$ ipython --no-banner

In [1]: import numpy as np

In [2]: from numpy import linalg as LA

In [3]: np.set_printoptions(precision=3, suppress=True, linewidth=140)

In [4]: mat = np.load("x.npy")

In [5]: mat
Out[5]: 
array([[1, 1, 2, 3, 1, 1, 2, 1],
       [3, 3, 0, 3, 2, 1, 1, 2],
       [1, 2, 3, 3, 3, 1, 0, 3],
       [1, 0, 0, 1, 1, 1, 2, 1],
       [1, 2, 0, 3, 2, 3, 1, 3]])

In [6]: w1 = np.array([[-1, 0, -2],
   ...:     [-3, 3, -2],
   ...:     [-3, -3, -2],
   ...:     [3, -3, 2],
   ...:     [3, -1, 1],
   ...:     [3, 0, -3],
   ...:     [-2, 2, -3],
   ...:     [-2, 1, -1]])

In [7]: b = np.array([0, -3, 2])

In [8]: hid = np.maximum(mat @ w1 + b, 0)

In [9]: (hid > 0).mean(axis=0)
Out[9]: array([0.4, 0. , 0. ])

In [10]: (hid > 0).astype(int)
Out[10]: 
array([[0, 0, 0],
       [0, 0, 0],
       [0, 0, 0],
       [1, 0, 0],
       [1, 0, 0]])

In [11]: hid
Out[11]: 
array([[0, 0, 0],
       [0, 0, 0],
       [0, 0, 0],
       [2, 0, 0],
       [9, 0, 0]])

In [12]: basis = np.array([[1, 1], [1, -3], [3, 1]])

In [13]: (hid @ basis).round(6).argmax(axis=1)
Out[13]: array([0, 0, 0, 0, 0])

In [14]: w1 @ basis
Out[14]: 
array([[ -7,  -3],
       [ -6, -14],
       [-12,   4],
       [  6,  14],
       [  5,   7],
       [ -6,   0],
       [ -9, -11],
       [ -4,  -6]])

In [15]: U, sigma, Vt = LA.svd(mat, full_matrices=False)

In [16]: np.round(U.T @ mat @ Vt.T, 3) + 0
Out[16]: 
array([[11.123,  0.   ,  0.   ,  0.   ,  0.   ],
       [ 0.   ,  3.187,  0.   ,  0.   ,  0.   ],
       [ 0.   ,  0.   ,  2.577,  0.   ,  0.   ],
       [ 0.   ,  0.   ,  0.   ,  2.263,  0.   ],
       [ 0.   ,  0.   ,  0.   ,  0.   ,  1.16 ]])

In [17]: np.cumsum(sigma ** 2) / np.sum(sigma ** 2)
Out[17]: array([0.842, 0.911, 0.956, 0.991, 1.   ])

In [18]: np.round(U.T @ U, 3) + 0
Out[18]: 
array([[1., 0., 0., 0., 0.],
       [0., 1., 0., 0., 0.],
       [0., 0., 1., 0., 0.],
       [0., 0., 0., 1., 0.],
       [0., 0., 0., 0., 1.]])

In [19]: np.allclose(U * sigma @ Vt, mat)
Out[19]: True

In [20]: np.abs(U[:, 0]).round(6).argmax()
Out[20]: np.int64(2)

In [21]: sigma
Out[21]: array([11.123,  3.187,  2.577,  2.263,  1.16 ])

In [22]: C2 = mat.T @ mat

In [23]: np.round(LA.eigvalsh(C2)[::-1], 3) + 0
Out[23]: array([123.732,  10.158,   6.643,   5.122,   1.345,   0.   ,   0.   ,   0.   ])

In [24]: (mat @ mat.T).shape
Out[24]: (5, 5)

In [25]: LA.matrix_rank(C2)
Out[25]: np.int64(5)

In [26]: np.diag(C2)
Out[26]: array([13, 18, 13, 37, 19, 13, 10, 24])

In [27]: C2
Out[27]: 
array([[13, 14,  5, 19, 13,  9,  8, 14],
       [14, 18,  8, 24, 17, 12,  7, 19],
       [ 5,  8, 13, 15, 11,  5,  4, 11],
       [19, 24, 15, 37, 25, 19, 14, 28],
       [13, 17, 11, 25, 19, 13,  8, 21],
       [ 9, 12,  5, 19, 13, 13,  8, 16],
       [ 8,  7,  4, 14,  8,  8, 10,  9],
       [14, 19, 11, 28, 21, 16,  9, 24]])

In [28]: LA.svd(mat, compute_uv=False) ** 2
Out[28]: array([123.732,  10.158,   6.643,   5.122,   1.345])

In [29]: X = np.load("data.npy")

In [30]: X
Out[30]: 
array([[5., 1., 0., 0., 0., 0., 0., 0., 0., 0., 0., 0., 0., 0., 0.],
       [0., 5., 1., 0., 0., 0., 0., 0., 0., 0., 0., 0., 0., 0., 0.],
       [0., 0., 5., 1., 0., 0., 0., 0., 0., 0., 0., 0., 0., 0., 0.],
       [0., 0., 0., 5., 1., 0., 0., 0., 0., 0., 0., 0., 0., 0., 0.],
       [0., 0., 0., 0., 5., 1., 0., 0., 0., 0., 0., 0., 0., 0., 0.],
       [0., 0., 0., 0., 0., 5., 1., 0., 0., 0., 0., 0., 0., 0., 0.],
       [0., 0., 0., 0., 0., 0., 5., 1., 0., 0., 0., 0., 0., 0., 0.],
       [0., 0., 0., 0., 0., 0., 0., 5., 1., 0., 0., 0., 0., 0., 0.],
       [0., 0., 0., 0., 0., 0., 0., 0., 5., 1., 0., 0., 0., 0., 0.],
       [0., 0., 0., 0., 0., 0., 0., 0., 0., 5., 1., 0., 0., 0., 0.],
       [0., 0., 0., 0., 0., 0., 0., 0., 0., 0., 5., 1., 0., 0., 0.],
       [0., 0., 0., 0., 0., 0., 0., 0., 0., 0., 0., 5., 1., 0., 0.],
       [0., 0., 0., 0., 0., 0., 0., 0., 0., 0., 0., 0., 5., 1., 0.],
       [0., 0., 0., 0., 0., 0., 0., 0., 0., 0., 0., 0., 0., 5., 1.],
       [0., 0., 0., 0., 0., 0., 0., 0., 0., 0., 0., 0., 0., 0., 5.]])

In [31]: M2 = np.array([[1, 2],
    ...:     [-2, -1],
    ...:     [-1, 2],
    ...:     [-1, -1],
    ...:     [1, -2],
    ...:     [-2, 2],
    ...:     [-1, 1],
    ...:     [1, 1]])

In [32]: np.vstack([mat, M2.T]).shape
Out[32]: (7, 8)

In [33]: np.einsum("ik,kj->ji", mat, M2)
Out[33]: 
array([[-8, -5, -5, -2, -8],
       [ 5,  1,  2,  4,  3]])

In [34]: np.einsum("ik,kj->ij", mat, M2)
Out[34]: 
array([[-8,  5],
       [-5,  1],
       [-5,  2],
       [-2,  4],
       [-8,  3]])

In [35]: np.einsum("ij->j", mat)
Out[35]: array([ 7,  8,  5, 13,  9,  7,  6, 10])

In [36]: M2.T @ mat.T
Out[36]: 
array([[-8, -5, -5, -2, -8],
       [ 5,  1,  2,  4,  3]])

In [37]: LA.matrix_rank(mat @ M2)
Out[37]: np.int64(2)

In [38]: mat @ M2
Out[38]: 
array([[-8,  5],
       [-5,  1],
       [-5,  2],
       [-2,  4],
       [-8,  3]])

In [39]: M2 = mat[0, 0] * mat[1:] - np.outer(mat[1:, 0], mat[0])

In [40]: M2
Out[40]: 
array([[ 0,  0, -6, -6, -1, -2, -5, -1],
       [ 0,  1,  1,  0,  2,  0, -2,  2],
       [ 0, -1, -2, -2,  0,  0,  0,  0],
       [ 0,  1, -2,  0,  1,  2, -1,  2]])

In [41]: mat[:, 0] / mat[0, 0]
Out[41]: array([1., 3., 1., 1., 1.])

In [42]: np.flatnonzero(~M2.round(6).any(axis=1))
Out[42]: array([], dtype=int64)

In [43]: M2 = LA.inv(X)

In [44]: round(float(LA.det(X) * LA.det(M2)), 3)
Out[44]: 1.0

In [45]: np.allclose(M2, X.T)
Out[45]: False

In [46]: np.round(LA.cond(X), 3)
Out[46]: np.float64(1.487)

In [47]: f = np.array([2, 1, 0, 2, 2, 0, 2, 2, 2, 1, 2, 0, 1, 1, 0])

In [48]: M2 = X + np.outer(f, np.eye(15)[10])

In [49]: LA.matrix_rank(M2 - X)
Out[49]: np.int64(1)

In [50]: np.round(LA.det(M2) / LA.det(X), 3), round(float(1 + LA.solve(X, f)[10]), 3)
Out[50]: (np.float64(1.406), 1.406)

In [51]: W0 = np.loadtxt("block18.csv", delimiter=",")

In [52]: W0
Out[52]: 
array([[-13.743,   1.986,   3.919,   1.986],
       [-13.674,   1.983,   3.897,   1.983],
       [-12.426,   1.914,   3.513,   1.914],
       [-10.572,   1.804,   2.969,   1.804],
       [ -9.678,   1.746,   2.719,   1.746],
       [ -7.742,   1.61 ,   2.208,   1.61 ],
       [ -7.585,   1.598,   2.168,   1.598],
       [ -6.582,   1.517,   1.924,   1.517],
       [ -6.487,   1.509,   1.901,   1.509],
       [ -5.736,   1.444,   1.728,   1.444],
       [ -4.993,   1.374,   1.566,   1.374],
       [ -4.508,   1.325,   1.464,   1.325],
       [ -4.283,   1.301,   1.418,   1.301],
       [ -3.504,   1.212,   1.266,   1.212],
       [ -3.358,   1.194,   1.239,   1.194],
       [ -3.004,   1.148,   1.174,   1.148],
       [ -2.398,   1.063,   1.067,   1.063],
       [ -1.73 ,   0.953,   0.955,   0.953],
       [ -1.615,   0.932,   0.936,   0.932],
       [ -1.501,   0.91 ,   0.918,   0.91 ],
       [ -1.332,   0.876,   0.89 ,   0.876],
       [ -0.925,   0.783,   0.82 ,   0.783],
       [ -0.348,   0.605,   0.699,   0.605],
       [ -0.295,   0.583,   0.684,   0.583],
       [ -0.082,   0.474,   0.605,   0.474],
       [ -0.069,   0.466,   0.599,   0.466],
       [ -0.041,   0.446,   0.583,   0.446],
       [  0.111,   0.192,   0.318,   0.192],
       [ -0.002,  -0.002,  -0.004,  -0.002],
       [ -0.074,  -0.066,  -0.14 ,  -0.066],
       [ -0.092,  -0.079,  -0.172,  -0.079],
       [ -0.29 ,  -0.211,  -0.519,  -0.211],
       [ -0.337,  -0.238,  -0.602,  -0.238],
       [ -0.351,  -0.245,  -0.626,  -0.245],
       [ -0.418,  -0.281,  -0.744,  -0.281],
       [ -0.458,  -0.303,  -0.817,  -0.303],
       [ -0.769,  -0.452,  -1.407,  -0.452],
       [ -1.251,  -0.663,  -2.497,  -0.663],
       [ -1.452,  -0.749,  -3.043,  -0.749],
       [ -1.572,  -0.802,  -3.406,  -0.802],
       [ -2.154,  -1.081,  -5.758,  -1.081],
       [ -2.222,  -1.119,  -6.143,  -1.119],
       [ -2.349,  -1.198,  -6.984,  -1.198],
       [ -2.601,  -1.439, -10.004,  -1.439],
       [ -2.619,  -1.615, -12.662,  -1.615],
       [ -2.585,  -1.678, -13.709,  -1.678],
       [ -2.478,  -1.779, -15.52 ,  -1.779],
       [ -2.209,  -1.922, -18.342,  -1.922],
       [ -2.079,  -1.973, -19.401,  -1.973]])

In [53]: U, sigma, Vt = LA.svd(W0)

In [54]: evecs = Vt[:(sigma > 1e-8).sum()]

In [55]: rng = np.random.default_rng(27969)

In [56]: x = W0[34] + 4 * W0[37] + rng.integers(2) * np.eye(4)[1]

In [57]: x
Out[57]: array([ -5.422,  -2.933, -10.732,  -2.933])

In [58]: np.allclose(evecs.T @ evecs @ x, x)
Out[58]: True

In [59]: np.round(LA.norm(x - evecs.T @ evecs @ x), 3)
Out[59]: np.float64(0.0)

In [60]: np.round(evecs.T @ evecs, 3) + 0
Out[60]: 
array([[1. , 0. , 0. , 0. ],
       [0. , 0.5, 0. , 0.5],
       [0. , 0. , 1. , 0. ],
       [0. , 0.5, 0. , 0.5]])

In [61]: A = np.load("test3.npy")

In [62]: A
Out[62]: 
array([[ 0.,  4.,  0.,  0.,  0.,  0.,  0.,  0.,  0.,  0.,  0.,  0.,  0.,  0.,  0.,  0.],
       [ 4., -9.,  4.,  0.,  0.,  0.,  0.,  0.,  0.,  0.,  0.,  0.,  0.,  0.,  0.,  0.],
       [ 0.,  4.,  7.,  4.,  0.,  0.,  0.,  0.,  0.,  0.,  0.,  0.,  0.,  0.,  0.,  0.],
       [ 0.,  0.,  4., -4.,  4.,  0.,  0.,  0.,  0.,  0.,  0.,  0.,  0.,  0.,  0.,  0.],
       [ 0.,  0.,  0.,  4.,  6.,  4.,  0.,  0.,  0.,  0.,  0.,  0.,  0.,  0.,  0.,  0.],
       [ 0.,  0.,  0.,  0.,  4.,  2.,  4.,  0.,  0.,  0.,  0.,  0.,  0.,  0.,  0.,  0.],
       [ 0.,  0.,  0.,  0.,  0.,  4., -7.,  4.,  0.,  0.,  0.,  0.,  0.,  0.,  0.,  0.],
       [ 0.,  0.,  0.,  0.,  0.,  0.,  4., -5.,  4.,  0.,  0.,  0.,  0.,  0.,  0.,  0.],
       [ 0.,  0.,  0.,  0.,  0.,  0.,  0.,  4.,  1.,  4.,  0.,  0.,  0.,  0.,  0.,  0.],
       [ 0.,  0.,  0.,  0.,  0.,  0.,  0.,  0.,  4., -6.,  4.,  0.,  0.,  0.,  0.,  0.],
       [ 0.,  0.,  0.,  0.,  0.,  0.,  0.,  0.,  0.,  4.,  4.,  4.,  0.,  0.,  0.,  0.],
       [ 0.,  0.,  0.,  0.,  0.,  0.,  0.,  0.,  0.,  0.,  4., -6.,  4.,  0.,  0.,  0.],
       [ 0.,  0.,  0.,  0.,  0.,  0.,  0.,  0.,  0.,  0.,  0.,  4.,  0.,  4.,  0.,  0.],
       [ 0.,  0.,  0.,  0.,  0.,  0.,  0.,  0.,  0.,  0.,  0.,  0.,  4., -8.,  4.,  0.],
       [ 0.,  0.,  0.,  0.,  0.,  0.,  0.,  0.,  0.,  0.,  0.,  0.,  0.,  4., -5.,  4.],
       [ 0.,  0.,  0.,  0.,  0.,  0.,  0.,  0.,  0.,  0.,  0.,  0.,  0.,  0.,  4., -5.]])

In [63]: A.sum(axis=0)
Out[63]: array([ 4., -1., 15.,  4., 14., 10.,  1.,  3.,  9.,  2., 12.,  2.,  8.,  0.,  3., -1.])

In [64]: round(float(LA.norm(A)), 3)
Out[64]: 30.708

In [65]: A[16]
IndexError: index 16 is out of bounds for axis 0 with size 16


In [66]: np.unravel_index(np.abs(A).argmax(), A.shape)
Out[66]: (np.int64(1), np.int64(1))
